% ipython --no-banner

In [1]: import numpy as np

In [2]: np.set_printoptions(precision=2, suppress=True, linewidth=120)

In [3]: M = np.loadtxt("case11.csv", delimiter=",")

In [4]: M
Out[4]: 
array([[ -6.72, -15.24, -17.41, -15.11, -11.44, -18.41,  -6.12],
       [ 10.1 ,  17.06,  16.74,  13.18,   9.48,  15.74,  10.03],
       [-19.19,  -0.13,   0.36,   4.71,  -2.25,  -0.64,   1.44],
       [ -9.41,  -2.05,  -2.62,  -0.46,  -3.17,  -3.62,   0.48],
       [ -8.82,   4.18,   4.2 ,   5.85,   0.78,   3.2 ,   3.59],
       [ -1.7 ,   3.38,   2.69,   2.71,   0.49,   1.69,   3.19],
       [ -3.57,  -6.75,  -8.32,  -7.26,  -5.97,  -9.32,  -1.87],
       [ -7.45,   4.3 ,   4.21,   5.54,   0.9 ,   3.21,   3.65],
       [  7.61,   7.06,   5.92,   3.54,   3.09,   4.92,   5.03],
       [ -3.18,   6.43,   6.18,   6.38,   2.37,   5.18,   4.72],
       [-10.37,  -5.23,  -6.05,  -3.47,  -5.22,  -7.05,  -1.12],
       [ 12.17,   1.74,  -0.35,  -3.49,  -0.15,  -1.35,   2.37],
       [  4.81,   7.26,   6.39,   4.66,   3.13,   5.39,   5.13],
       [ -4.31,   0.85,   0.12,   0.91,  -1.2 ,  -0.88,   1.92],
       [ -1.61,   0.25,  -0.78,  -0.59,  -1.49,  -1.78,   1.62],
       [  9.62,   1.49,  -0.39,  -2.92,  -0.38,  -1.39,   2.25],
       [ -0.87,  10.03,   9.95,   9.39,   4.71,   8.95,   6.52],
       [-21.99,  -3.26,  -2.85,   2.34,  -4.31,  -3.85,  -0.13],
       [ -6.36,   3.39,   3.11,   4.23,   0.35,   2.11,   3.19],
       [-15.7 ,   8.62,   9.7 ,  12.71,   3.39,   8.7 ,   5.81],
       [-18.6 ,   6.03,   7.11,  10.95,   1.67,   6.11,   4.52],
       [-14.68,  -2.71,  -2.89,   0.55,  -3.75,  -3.89,   0.14],
       [-20.83,   1.82,   2.65,   7.27,  -1.07,   1.65,   2.41],
       [-20.23,  -5.54,  -5.52,  -0.61,  -5.7 ,  -6.52,  -1.27]])

In [5]: G = np.cov(M, rowvar=False)

In [6]: np.argwhere(np.triu(np.abs(np.corrcoef(M.T)) > 0.8, 1))
Out[6]: 
array([[1, 2],
       [1, 3],
       [1, 4],
       [1, 5],
       [1, 6],
       [2, 3],
       [2, 4],
       [2, 5],
       [2, 6],
       [3, 4],
       [3, 5],
       [3, 6],
       [4, 5],
       [4, 6],
       [5, 6]])

In [7]: np.argsort(-M.std(axis=0).round(6), kind="stable")
Out[7]: array([0, 2, 5, 1, 3, 4, 6])

In [8]: np.median(M, axis=0)
Out[8]: array([-6.54,  1.78,  1.51,  3.13, -0.26,  0.51,  2.39])

In [9]: M.std(axis=0)
Out[9]: array([10.07,  6.44,  6.82,  6.29,  4.19,  6.82,  3.22])
